In [1]: import numpy as np

In [2]: import numpy.linalg as la

In [3]: np.set_printoptions(suppress=True, linewidth=100)

In [4]: rnd = lambda a: np.round(a, 3) + 0

In [5]: A = np.loadtxt("case12.csv", delimiter=",")

In [6]: A
Out[6]: 
array([[-2.,  1., -3., -1.],
       [-3.,  3., -1., -3.],
       [-3.,  3.,  3., -3.],
       [-3.,  0., -3.,  0.],
       [-3.,  2.,  2., -2.]])

In [7]: rnd(la.norm(A, 2) / la.norm(A))
Out[7]: np.float64(0.826)

In [8]: la.cond(A) > 100
Out[8]: np.True_

In [9]: np.diff(A, axis=0)
Out[9]: 
array([[-1.,  2.,  2., -2.],
       [ 0.,  0.,  4.,  0.],
       [ 0., -3., -6.,  3.],
       [ 0.,  2.,  5., -2.]])

In [10]: A.mean(axis=0)
Out[10]: array([-2.8,  1.8, -0.4, -1.8])

In [11]: rnd(la.svd(A, compute_uv=False))
Out[11]: array([8.971, 5.85 , 1.818, 0.   ])

In [12]: A.shape
Out[12]: (5, 4)

In [13]: A[:, 4]
IndexError: index 4 is out of bounds for axis 1 with size 4


In [14]: np.abs(A).max()
Out[14]: np.float64(3.0)

In [15]: Uu, sig, Vh = la.svd(A)

In [16]: V = Vh[:(sig > 1e-8).sum()]

In [17]: rng = np.random.default_rng(99084)

In [18]: vec = A[4] + -2 * A[0] + rng.integers(2) * np.eye(4)[2]

In [19]: vec
Out[19]: array([1., 0., 9., 0.])

In [20]: rnd(V.T @ V)
Out[20]: 
array([[ 1. ,  0. ,  0. ,  0. ],
       [ 0. ,  0.5,  0. , -0.5],
       [ 0. ,  0. ,  1. ,  0. ],
       [ 0. , -0.5,  0. ,  0.5]])

In [21]: la.matrix_rank(np.vstack([A, vec]))
Out[21]: np.int64(3)

In [22]: f, v = A[0], A[4]

In [23]: f @ v
Out[23]: np.float64(4.0)

In [24]: p = (f @ v) / (f @ f) * f

In [25]: np.outer(f, v)
Out[25]: 
array([[ 6., -4., -4.,  4.],
       [-3.,  2.,  2., -2.],
       [ 9., -6., -6.,  6.],
       [ 3., -2., -2.,  2.]])

In [26]: la.matrix_rank(np.outer(f, v))
Out[26]: np.int64(1)

In [27]: rnd(la.norm(f + v) ** 2 + la.norm(f - v) ** 2)
Out[27]: np.float64(72.0)

In [28]: G = A.T @ A

In [29]: rnd(la.eigvalsh(G)[::-1])
Out[29]: array([80.472, 34.224,  3.303,  0.   ])

In [30]: rnd(la.svd(A, compute_uv=False) ** 2)
Out[30]: array([80.472, 34.224,  3.303,  0.   ])

In [31]: np.allclose(G, G.T)
Out[31]: True

In [32]: J = np.tril(np.array([[2, 2, 2], [-1, 1, -2], [2, 0, -2]]), -1) + np.eye(3, dtype=int)

In [33]: J
Out[33]: 
array([[ 1,  0,  0],
       [-1,  1,  0],
       [ 2,  0,  1]])

In [34]: J @ J
Out[34]: 
array([[ 1,  0,  0],
       [-2,  1,  0],
       [ 4,  0,  1]])

In [35]: np.prod(np.diag(J)), rnd(la.det(J))
Out[35]: (np.int64(1), np.float64(1.0))

In [36]: la.matrix_power(J - np.diag(np.diag(J)), 3)
Out[36]: 
array([[0, 0, 0],
       [0, 0, 0],
       [0, 0, 0]])

In [37]: W = np.array([[0, -2, 1, -1], [-1, 0, -2, 1], [2, 1, 1, 2]])

In [38]: b = np.array([-2, 3, -4, -3])

In [39]: act = np.maximum(J @ W + b, 0)

In [40]: (act > 0).astype(int)
Out[40]: 
array([[0, 1, 0, 0],
       [0, 1, 0, 0],
       [0, 0, 0, 0]])

In [41]: rnd((act > 0).mean(axis=0))
Out[41]: array([0.   , 0.667, 0.   , 0.   ])

In [42]: act
Out[42]: 
array([[0, 1, 0, 0],
       [0, 5, 0, 0],
       [0, 0, 0, 0]])

In [43]: C = np.array([[0, 1], [0, 2], [2, 2], [3, 3]])

In [44]: (act @ C).round(6).argmax(axis=1)
Out[44]: array([1, 1, 0])

In [45]: W @ C
Out[45]: 
array([[-1, -5],
       [-1, -2],
       [ 8, 12]])

In [46]: C = 3 * np.array([[-0.3, -0.2, -0.4, 1.1, -1.9],
    ...:     [0.6, 0.1, 0.2, 1.3, 1.3],
    ...:     [2.4, -1.2, 1.0, -0.2, 0.4]])

In [47]: z = rng.integers(0, 3, 31)

In [48]: E = C[z] + rng.normal(size=(31, 5))

In [49]: rnd(E)
Out[49]: 
array([[ 1.68 ,  0.733,  0.28 ,  1.917,  5.997],
       [ 5.661, -4.347,  3.714, -0.411,  0.021],
       [ 1.948, -0.627, -0.575,  3.715,  5.35 ],
       [ 7.506, -4.672,  0.872, -2.162,  0.267],
       [ 1.997,  1.139,  0.444,  3.088,  3.953],
       [-0.264, -1.723, -1.95 ,  4.044, -5.771],
       [ 9.121, -2.785,  2.527, -0.478,  2.159],
       [ 6.782, -4.294,  2.053, -0.98 ,  0.034],
       [-1.14 ,  0.72 , -2.637,  4.458, -5.43 ],
       [-1.226, -0.825,  0.037,  2.381, -5.942],
       [ 0.334, -2.02 , -1.368,  2.736, -5.337],
       [ 0.349, -0.162, -1.738,  5.335, -4.246],
       [ 0.581,  2.106, -0.213,  5.583,  3.514],
       [-0.729, -0.381, -0.075,  2.449, -4.753],
       [ 7.439, -4.317,  1.66 ,  0.628,  1.417],
       [ 7.6  , -4.153,  1.496, -0.857,  1.796],
       [-0.274, -1.489, -0.258,  3.849, -6.353],
       [-0.027,  0.457,  0.189,  4.168,  2.375],
       [ 6.526, -1.609,  4.655, -0.677,  2.033],
       [ 5.954, -5.877,  4.95 , -1.462,  1.867],
       [-0.59 ,  1.126, -0.697,  3.172, -4.016],
       [ 7.343, -2.222,  1.945, -2.311, -0.407],
       [ 0.046,  0.095,  0.161,  2.663, -5.504],
       [ 6.483, -3.932,  2.802, -0.757,  1.143],
       [ 2.791, -0.19 ,  0.803,  3.694,  4.197],
       [ 6.291, -6.386,  2.531, -0.195,  0.602],
       [ 7.089, -4.886,  2.544,  0.079,  0.963],
       [-1.9  ,  1.714, -0.067,  1.642, -4.335],
       [ 7.919, -2.289,  3.951, -0.059,  1.55 ],
       [-0.217, -1.22 , -0.733,  2.231, -7.742],
       [ 2.142,  1.522,  1.641,  5.888,  4.209]])

In [50]: Uu, sig, Vh = la.svd(A, full_matrices=False)

In [51]: np.abs(Uu[:, 0]).round(6).argmax()
Out[51]: np.int64(2)

In [52]: rnd(sig)
Out[52]: array([8.971, 5.85 , 1.818, 0.   ])

In [53]: rnd(np.sqrt((sig ** 2).sum())), rnd(la.norm(A))
Out[53]: (np.float64(10.863), np.float64(10.863))

In [54]: np.allclose(Uu * sig @ Vh, A)
Out[54]: True

In [55]: Xs = (E - E.mean(axis=0)) / E.std(axis=0)

In [56]: rnd(Xs.std(axis=0))
Out[56]: array([1., 1., 1., 1., 1.])

In [57]: b = la.lstsq(np.delete(Xs, 1, axis=1), Xs[:, 1])[0]

In [58]: np.abs(b).argmax()
Out[58]: np.int64(0)

In [59]: mat = np.load("m.npy")

In [60]: mat
Out[60]: 
array([[-0.61, -1.89,  0.61, -0.53, -0.35],
       [-0.99,  5.49, -0.04, -0.37,  2.59],
       [-2.02,  2.58,  0.94, -1.3 ,  2.06],
       [ 1.02, -4.86,  0.29,  1.52, -1.46]])

In [61]: Uu, sig, Vh = la.svd(mat)

In [62]: rnd(sig)
Out[62]: array([9.058, 2.467, 1.14 , 0.   ])

In [63]: M2 = Uu[:, :3] @ np.diag(sig[:3]) @ Vh[:3]

In [64]: la.matrix_rank(mat, rtol=0.05)
Out[64]: np.int64(3)

In [65]: M2 = mat / np.sqrt((mat ** 2).mean(axis=1, keepdims=True))

In [66]: rnd(M2[1])
Out[66]: array([-0.359,  1.992, -0.015, -0.134,  0.94 ])

In [67]: la.matrix_rank(M2) == la.matrix_rank(mat)
Out[67]: np.True_

In [68]: rnd(la.norm(M2, axis=1))
Out[68]: array([2.236, 2.236, 2.236, 2.236])

In [69]: Uu, sig, Vh = la.svd(mat)

In [70]: V = Vh[:(sig > 1e-8).sum()]

In [71]: vec = mat[3] + 5 * mat[1] + rng.integers(2) * np.eye(5)[3]

In [72]: rnd(vec)
Out[72]: array([-3.93, 22.59,  0.09, -0.33, 11.49])

In [73]: rnd(la.norm(vec - V.T @ V @ vec))
Out[73]: np.float64(0.0)

In [74]: M = np.loadtxt("block1.csv", delimiter=",")

In [75]: M
Out[75]: 
array([[ 0., -2., -4.,  0.,  1.],
       [ 2.,  0., -1.,  1.,  0.],
       [ 4.,  1.,  0.,  0., -3.],
       [ 0., -1.,  0.,  0.,  2.],
       [-1.,  0.,  3., -2.,  0.]])

In [76]: Uu, sig, Vh = la.svd(M)

In [77]: np.argmax(sig[:-1] / (sig[1:] + 1e-6)) + 1
Out[77]: np.int64(4)

In [78]: rnd(sig)
Out[78]: array([5.697, 5.697, 1.882, 1.882, 0.   ])

In [79]: M2 = Uu[:, :4] @ np.diag(sig[:4]) @ Vh[:4]

In [80]: rnd(M2)
Out[80]: 
array([[ 0., -2., -4.,  0.,  1.],
       [ 2.,  0., -1.,  1.,  0.],
       [ 4.,  1.,  0.,  0., -3.],
       [ 0., -1.,  0.,  0.,  2.],
       [-1.,  0.,  3., -2.,  0.]])

In [81]: rnd(np.abs(M - M2).max())
Out[81]: np.float64(0.0)

In [82]: rnd(la.norm(M - M2, 2)), rnd(sig[4])
Out[82]: (np.float64(0.0), np.float64(0.0))

In [83]: la.matrix_rank(M2)
Out[83]: np.int64(4)
